% ipython --no-banner

In [1]: import numpy as np

In [2]: from numpy import linalg as LA

In [3]: np.set_printoptions(precision=2, suppress=True, linewidth=140, floatmode="fixed")

In [4]: arr = -3 * np.eye(6) + np.ones((6, 6))

In [5]: arr
Out[5]: 
array([[-2.00,  1.00,  1.00,  1.00,  1.00,  1.00],
       [ 1.00, -2.00,  1.00,  1.00,  1.00,  1.00],
       [ 1.00,  1.00, -2.00,  1.00,  1.00,  1.00],
       [ 1.00,  1.00,  1.00, -2.00,  1.00,  1.00],
       [ 1.00,  1.00,  1.00,  1.00, -2.00,  1.00],
       [ 1.00,  1.00,  1.00,  1.00,  1.00, -2.00]])

In [6]: [round(float(LA.det(arr[:i, :i])), 2) + 0 for i in range(1, 7)]
Out[6]: [-2.0, 3.0, 0.0, -27.0, 162.0, -729.0]

In [7]: round(LA.eigvalsh(arr).min(), 2)
Out[7]: np.float64(-3.0)

In [8]: A2 = LA.inv(arr)

In [9]: np.allclose(A2, arr.T)
Out[9]: False

In [10]: evals, V = LA.eigvalsh(arr)
ValueError: too many values to unpack (expected 2)


In [11]: evals, V = LA.eigh(arr)

In [12]: np.unique(evals.round(6) + 0, return_counts=True)[1]
Out[12]: array([5, 1])

In [13]: evals.sum(), np.trace(arr)
Out[13]: (np.float64(-12.0), np.float64(-12.0))

In [14]: np.round(V.T @ V, 2) + 0
Out[14]: 
array([[1.00, 0.00, 0.00, 0.00, 0.00, 0.00],
       [0.00, 1.00, 0.00, 0.00, 0.00, 0.00],
       [0.00, 0.00, 1.00, 0.00, 0.00, 0.00],
       [0.00, 0.00, 0.00, 1.00, 0.00, 0.00],
       [0.00, 0.00, 0.00, 0.00, 1.00, 0.00],
       [0.00, 0.00, 0.00, 0.00, 0.00, 1.00]])

In [15]: mat = np.array([[48.0, 35.0, 42.0, 49.0, -21.0, 21.0],
    ...:     [35.0, 24.0, 30.0, 35.0, -15.0, 15.0],
    ...:     [42.0, 30.0, 35.0, 42.0, -18.0, 18.0],
    ...:     [49.0, 35.0, 42.0, 48.0, -21.0, 21.0],
    ...:     [-21.0, -15.0, -18.0, -21.0, 8.0, -9.0],
    ...:     [21.0, 15.0, 18.0, 21.0, -9.0, 8.0]])

In [16]: LA.cholesky(mat)
LinAlgError: Matrix is not positive definite


In [17]: np.all(LA.eigvalsh(mat) > 0)
Out[17]: np.False_

In [18]: [round(float(LA.det(mat[:i, :i])), 2) + 0 for i in range(1, 7)]
Out[18]: [48.0, -73.0, 109.0, -158.0, 167.0, -176.0]

In [19]: Q, Rm = LA.qr(mat)

In [20]: np.round(abs(Rm[0, 0]), 2), round(float(LA.norm(mat[:, 0])), 2)
Out[20]: (np.float64(92.61), 92.61)

In [21]: rng = np.random.default_rng(211411)

In [22]: labels = rng.permutation(6)

In [23]: A2 = mat[:, labels] * rng.choice([-1, 1], 6)

In [24]: A2
Out[24]: 
array([[ 48.00, -42.00,  21.00, -49.00, -35.00, -21.00],
       [ 35.00, -30.00,  15.00, -35.00, -24.00, -15.00],
       [ 42.00, -35.00,  18.00, -42.00, -30.00, -18.00],
       [ 49.00, -42.00,  21.00, -48.00, -35.00, -21.00],
       [-21.00,  18.00,  -9.00,  21.00,  15.00,   8.00],
       [ 21.00, -18.00,   8.00, -21.00, -15.00,  -9.00]])

In [25]: left, _, vt = LA.svd(mat.T @ A2)

In [26]: np.round(LA.lstsq(mat, A2)[0], 2) + 0
Out[26]: 
array([[ 1.00,  0.00,  0.00,  0.00,  0.00,  0.00],
       [ 0.00,  0.00,  0.00,  0.00, -1.00,  0.00],
       [ 0.00, -1.00,  0.00,  0.00,  0.00,  0.00],
       [ 0.00,  0.00,  0.00, -1.00,  0.00,  0.00],
       [ 0.00,  0.00,  0.00,  0.00,  0.00,  1.00],
       [ 0.00,  0.00,  1.00,  0.00,  0.00,  0.00]])

In [27]: np.round(left @ vt, 2) + 0
Out[27]: 
array([[ 1.00,  0.00,  0.00,  0.00,  0.00,  0.00],
       [ 0.00,  0.00,  0.00,  0.00, -1.00,  0.00],
       [ 0.00, -1.00,  0.00,  0.00,  0.00,  0.00],
       [ 0.00,  0.00,  0.00, -1.00,  0.00,  0.00],
       [ 0.00,  0.00,  0.00,  0.00,  0.00,  1.00],
       [ 0.00,  0.00,  1.00,  0.00,  0.00,  0.00]])

In [28]: A = np.array([[0, 0, -2], [0, 0, 0], [-1, 0, 0]])

In [29]: np.allclose(A @ A.T, A.T @ A)
Out[29]: False

In [30]: np.allclose(A, A.T)
Out[30]: False

In [31]: (A - A.T) / 2
Out[31]: 
array([[ 0.00,  0.00, -0.50],
       [ 0.00,  0.00,  0.00],
       [ 0.50,  0.00,  0.00]])

In [32]: assert A == A.T
ValueError: The truth value of an array with more than one element is ambiguous. Use a.any() or a.all()


In [33]: A @ A
Out[33]: 
array([[2, 0, 0],
       [0, 0, 0],
       [0, 0, 2]])

In [34]: LA.svd(A, compute_uv=False)
Out[34]: array([2.00, 1.00, 0.00])

In [35]: np.count_nonzero(A)
Out[35]: np.int64(2)

In [36]: np.diff(A, axis=0)
Out[36]: 
array([[ 0,  0,  2],
       [-1,  0,  0]])

In [37]: np.unravel_index(np.abs(A).argmax(), A.shape)
Out[37]: (np.int64(0), np.int64(2))

In [38]: LA.matrix_rank(A)
Out[38]: np.int64(2)

In [39]: P = np.triu(np.array([[-2, -4, 2], [-6, -5, -9], [-8, 4, -9]]), 1) + np.eye(3)

In [40]: A2 = P @ A @ LA.inv(P)

In [41]: round(float(LA.det(A2)), 2)
Out[41]: 0.0

In [42]: np.trace(A2), np.trace(A)
Out[42]: (np.float64(0.0), np.int64(0))

In [43]: F = np.load("data.npy")

In [44]: F
Out[44]: 
array([[ 1.96,  0.06, -1.91,  1.08],
       [ 1.99,  0.01, -1.99,  1.07],
       [ 1.91,  0.03, -2.00,  0.93],
       [ 1.95, -0.01, -2.02,  1.04],
       [ 2.11,  0.01, -2.10,  0.96],
       [ 2.03,  0.00, -1.96,  0.90],
       [ 2.02,  0.04, -1.97,  0.98],
       [ 2.08, -0.03, -2.01,  1.01],
       [ 2.10,  0.09, -2.04,  0.99],
       [ 2.05, -0.04, -2.02,  1.03],
       [-1.04, -1.01, -2.11,  1.02],
       [-1.05, -1.02, -2.02,  0.97],
       [-0.99, -1.05, -2.05,  0.91],
       [-0.94, -0.88, -1.96,  1.05],
       [-1.05, -0.99, -2.04,  1.09],
       [-0.94, -1.07, -2.00,  0.99],
       [-0.96, -1.00, -1.86,  1.01],
       [-1.01, -1.08, -2.05,  0.99],
       [-1.01, -0.97, -1.99,  1.09],
       [-0.94, -0.93, -1.92,  0.96],
       [ 0.08, -2.12, -1.02, -0.05],
       [-0.04, -1.98, -0.93,  0.08],
       [-0.03, -1.93, -1.01, -0.04],
       [ 0.01, -2.00, -1.01,  0.07],
       [-0.02, -2.03, -1.05, -0.04],
       [ 0.07, -2.07, -1.01,  0.02],
       [ 0.07, -2.00, -0.99, -0.09],
       [ 0.02, -1.99, -0.96,  0.00],
       [-0.07, -2.00, -0.93,  0.11],
       [ 0.03, -2.05, -1.04, -0.01]])

In [45]: Xc = F - F.mean(axis=0)

In [46]: V = LA.svd(Xc)[2][:3]

In [47]: A2 = Xc - Xc @ V.T @ V

In [48]: round(LA.norm(A2) / LA.norm(Xc), 2)
Out[48]: np.float64(0.03)

In [49]: np.round(np.cov(Xc @ V.T, rowvar=False), 2) + 0
Out[49]: 
array([[2.10, 0.00, 0.00],
       [0.00, 0.70, 0.00],
       [0.00, 0.00, 0.00]])

In [50]: np.round(A2.std(axis=0), 2) + 0
Out[50]: array([0.01, 0.03, 0.00, 0.03])

In [51]: (Xc @ V.T).std(axis=0)
Out[51]: array([1.42, 0.82, 0.07])

In [52]: dist = LA.norm(F[:, None] - F[None], axis=-1)

In [53]: dist.shape
Out[53]: (30, 30)

In [54]: np.unravel_index(dist.round(6).argmax(), dist.shape)
Out[54]: (np.int64(8), np.int64(11))

In [55]: dist[4].round(6).argsort(kind="stable")[:4]
Out[55]: array([4, 8, 7, 9])

In [56]: A2 = np.array([[2, 0, 1], [0, 1, 3], [2, 1, 2], [3, 2, 1]])

In [57]: LA.matrix_rank(np.vstack([F, A2.T]))
Out[57]: np.int64(4)

In [58]: np.einsum("ij,ij->", F, A2)
ValueError: operands could not be broadcast together with remapped shapes [original->remapped]: (30,4)->(30,4) (4,3)->(4,3) 


In [59]: LA.matrix_rank(F @ A2)
Out[59]: np.int64(3)

In [60]: f = np.array([-2, 5])

In [61]: np.array([np.convolve(row, f, "same") for row in A])
Out[61]: 
array([[ 0,  0,  4],
       [ 0,  0,  0],
       [ 2, -5,  0]])

In [62]: np.convolve(A[1], f)
Out[62]: array([0, 0, 0, 0])

In [63]: np.polyval(f, A[1])
Out[63]: array([5, 5, 5])

In [64]: W = np.array([[0, 1, 3, 0, 2, 3],
    ...:     [1, 1, 0, 1, 1, 2],
    ...:     [1, 3, 1, 2, 2, 1],
    ...:     [0, 0, 2, 1, 2, 0]])

In [65]: b = np.array([-3, 2, 0, 2, 0, 2])

In [66]: act = np.maximum(F @ W + b, 0)

In [67]: LA.matrix_rank(act)
Out[67]: np.int64(3)

In [68]: W2 = np.array([[9, 5, 5], [0, 2, 4], [4, 1, 6], [1, 8, 6], [1, 6, 2], [1, 2, 9]])

In [69]: W @ W2
Out[69]: 
array([[17, 23, 53],
       [13, 25, 35],
       [18, 42, 48],
       [11, 22, 22]])

In [70]: data = np.array([[3, 0, 0, 0], [0, -1, 0, 0], [0, 0, 3, 0], [0, 0, 0, 3]])

In [71]: # equal to its transpose

In [72]: def softmax(z):
    ...:     e = np.exp(z - z.max(axis=-1, keepdims=True))
    ...:     return e / e.sum(axis=-1, keepdims=True)
    ...: 

In [73]: np.round(softmax(10 * data[0]), 2) + 0
Out[73]: array([1.00, 0.00, 0.00, 0.00])

In [74]: att = data @ data.T / np.sqrt(4)

In [75]: softmax(att)
Out[75]: 
array([[0.97, 0.01, 0.01, 0.01],
       [0.22, 0.35, 0.22, 0.22],
       [0.01, 0.01, 0.97, 0.01],
       [0.01, 0.01, 0.01, 0.97]])

In [76]: softmax(att).round(6).argmax(axis=1)
Out[76]: array([0, 1, 2, 3])

In [77]: softmax(att + np.triu(np.full(att.shape, -np.inf), 1))
Out[77]: 
array([[1.00, 0.00, 0.00, 0.00],
       [0.38, 0.62, 0.00, 0.00],
       [0.01, 0.01, 0.98, 0.00],
       [0.01, 0.01, 0.01, 0.97]])

In [78]: data.reshape(-1, 2)
Out[78]: 
array([[ 3,  0],
       [ 0,  0],
       [ 0, -1],
       [ 0,  0],
       [ 0,  0],
       [ 3,  0],
       [ 0,  0],
       [ 0,  3]])

In [79]: data.ravel(order="F")
Out[79]: array([ 3,  0,  0,  0,  0, -1,  0,  0,  0,  0,  3,  0,  0,  0,  0,  3])

In [80]: data.reshape(2, -1)
Out[80]: 
array([[ 3,  0,  0,  0,  0, -1,  0,  0],
       [ 0,  0,  3,  0,  0,  0,  0,  3]])

In [81]: blk = data.reshape(4, 2, -1)

In [82]: np.swapaxes(blk, 1, 2)[2]
Out[82]: 
array([[0, 3],
       [0, 0]])

In [83]: blk.sum(axis=1)
Out[83]: 
array([[ 3,  0],
       [ 0, -1],
       [ 3,  0],
       [ 0,  3]])

In [84]: blk.shape
Out[84]: (4, 2, 2)

In [85]: np.einsum("ihd,jhd->hij", blk, blk).shape
Out[85]: (2, 4, 4)

In [86]: evals, V = LA.eig(data)

In [87]: np.prod(evals)
Out[87]: np.float64(-27.0)

In [88]: np.sort(LA.eigvals(data.T))
Out[88]: array([-1.00,  3.00,  3.00,  3.00])

In [89]: P = np.triu(np.array([[0, 5, 0, 2], [5, 3, 1, 1], [2, 3, 2, 1], [5, 4, 5, 2]]), 1) + np.eye(4)

In [90]: A2 = P @ data @ LA.inv(P)

In [91]: round(LA.det(A2), 2)
Out[91]: np.float64(-27.0)

In [92]: [round(float(LA.det(data[:i, :i])), 2) + 0 for i in range(1, 5)]
Out[92]: [3.0, -3.0, -9.0, -27.0]

In [93]: m1 = np.load("mat.npy")

In [94]: m1
Out[94]: 
array([[2.00, 2.00, 0.00],
       [2.00, 2.00, 2.00],
       [0.00, 2.00, 1.00]])

In [95]: # symmetric

In [96]: evals, V = LA.eigh(m1)

In [97]: evals
Out[97]: array([-1.14,  1.52,  4.63])

In [98]: evals.sum(), np.trace(m1)
Out[98]: (np.float64(5.0), np.float64(5.0))

In [99]: np.abs(V[:, -1]).round(6).argmax()
Out[99]: np.int64(1)

In [100]: feats = np.array([[-2, 0, 0, 0], [0, 0, 0, -1], [0, 2, 0, 0], [0, 0, 0, 0]])

In [101]: LA.lstsq(feats[:-1].T, feats[-1])[2]
Out[101]: np.int32(3)

In [102]: np.allclose(feats[:-1].T @ LA.lstsq(feats[:-1].T, feats[-1])[0], feats[-1])
Out[102]: True

In [103]: ang = np.radians(36)

In [104]: Rm = np.eye(4)

In [105]: Rm[1, 1] = Rm[3, 3] = np.cos(ang)

In [106]: Rm[1, 3], Rm[3, 1] = -np.sin(ang), np.sin(ang)

In [107]: Rm
Out[107]: 
array([[ 1.00,  0.00,  0.00,  0.00],
       [ 0.00,  0.81,  0.00, -0.59],
       [ 0.00,  0.00,  1.00,  0.00],
       [ 0.00,  0.59,  0.00,  0.81]])

In [108]: A2 = feats @ Rm.T

In [109]: np.abs(A2 - feats).max(axis=0)
Out[109]: array([0.00, 0.59, 0.00, 1.18])

In [110]: np.allclose(feats @ feats.T, A2 @ A2.T)
Out[110]: True

In [111]: round(LA.det(Rm), 2), round(float(np.trace(Rm)), 2)
Out[111]: (np.float64(1.0), 3.62)

In [112]: labels = rng.permutation(4)

In [113]: labels
Out[113]: array([1, 2, 0, 3])

In [114]: A2 = Rm[labels][:, labels]

In [115]: np.diag(A2)
Out[115]: array([0.81, 1.00, 1.00, 0.81])

In [116]: np.sort(np.abs(LA.eigvals(A2)))
Out[116]: array([1.00, 1.00, 1.00, 1.00])

In [117]: A2
Out[117]: 
array([[ 0.81,  0.00,  0.00, -0.59],
       [ 0.00,  1.00,  0.00,  0.00],
       [ 0.00,  0.00,  1.00,  0.00],
       [ 0.59,  0.00,  0.00,  0.81]])

In [118]: A2 = np.array([[-1, -1, 2, -3, 0],
     ...:     [2, 3, -1, -1, 2],
     ...:     [-1, 3, -2, -3, 2],
     ...:     [0, 3, 1, 0, 0],
     ...:     [2, -3, -2, 0, 0]])

In [119]: J = np.tril(A2)

In [120]: J
Out[120]: 
array([[-1,  0,  0,  0,  0],
       [ 2,  3,  0,  0,  0],
       [-1,  3, -2,  0,  0],
       [ 0,  3,  1,  0,  0],
       [ 2, -3, -2,  0,  0]])

In [121]: P = np.triu(np.array([[0, -2, 0, 2, 0],
     ...:     [2, -2, 1, 2, 2],
     ...:     [0, 1, 2, -1, 0],
     ...:     [1, 2, 0, 1, -1],
     ...:     [0, 0, 2, -2, 2]]), 1) + np.eye(5)

In [122]: A2 = P @ J @ LA.inv(P)

In [123]: P @ J - J @ P
Out[123]: 
array([[ -4.00,  -2.00,   2.00,   2.00,   0.00],
       [  3.00,   7.00,  -7.00, -10.00,  -6.00],
       [  0.00,  -5.00,  -4.00,  -6.00,  -6.00],
       [ -2.00,   3.00,  -1.00,  -5.00,  -6.00],
       [  0.00,   4.00,   3.00,   0.00,   6.00]])

In [124]: np.round(np.poly(A2), 2) + 0
Out[124]: array([ 1.00,  0.00, -7.00, -6.00,  0.00,  0.00])

In [125]: np.round(LA.det(A2), 2)
Out[125]: np.float64(0.0)
